% ipython --no-banner

In [1]: import numpy as np

In [2]: np.set_printoptions(suppress=True, linewidth=160)

In [3]: def rd(a):
   ...:     return np.round(a, 2) + 0
   ...: 

In [4]: M = np.load("case0.npy")

In [5]: M
Out[5]: 
array([[ 3,  1, -2,  2],
       [ 0, -2,  0,  0],
       [ 0,  0, -1,  0],
       [ 0,  0, -2,  0],
       [ 0,  0,  0,  0],
       [-2,  0,  0,  0],
       [ 2, -2,  3,  0],
       [ 0,  0,  0,  0],
       [ 0,  0, -1,  0],
       [ 0,  0,  1, -2]])

In [6]: # row 7 repeats row 4

In [7]: cent = M[[6, 5]].astype(float)

In [8]: for _ in range(4):
   ...:     z = np.linalg.norm(M[:, None] - cent, axis=-1).argmin(axis=1)
   ...:     cent = np.array([M[z == j].mean(axis=0) for j in range(2)])
   ...: 

In [9]: z
Out[9]: array([1, 1, 1, 1, 1, 1, 0, 1, 1, 1])

In [10]: rd(cent)
Out[10]: 
array([[ 2.  , -2.  ,  3.  ,  0.  ],
       [ 0.11, -0.11, -0.56,  0.  ]])

In [11]: np.bincount(z)
Out[11]: array([1, 9])

In [12]: M2 = cent / np.sqrt((cent ** 2).mean(axis=1, keepdims=True))

In [13]: rd(np.linalg.norm(M2, axis=1))
Out[13]: array([2., 2.])

In [14]: rd(cent - cent.mean(axis=1, keepdims=True))
Out[14]: 
array([[ 1.25, -2.75,  2.25, -0.75],
       [ 0.25,  0.03, -0.42,  0.14]])

In [15]: np.linalg.matrix_rank(cent - cent.mean(axis=1, keepdims=True))
Out[15]: np.int64(2)
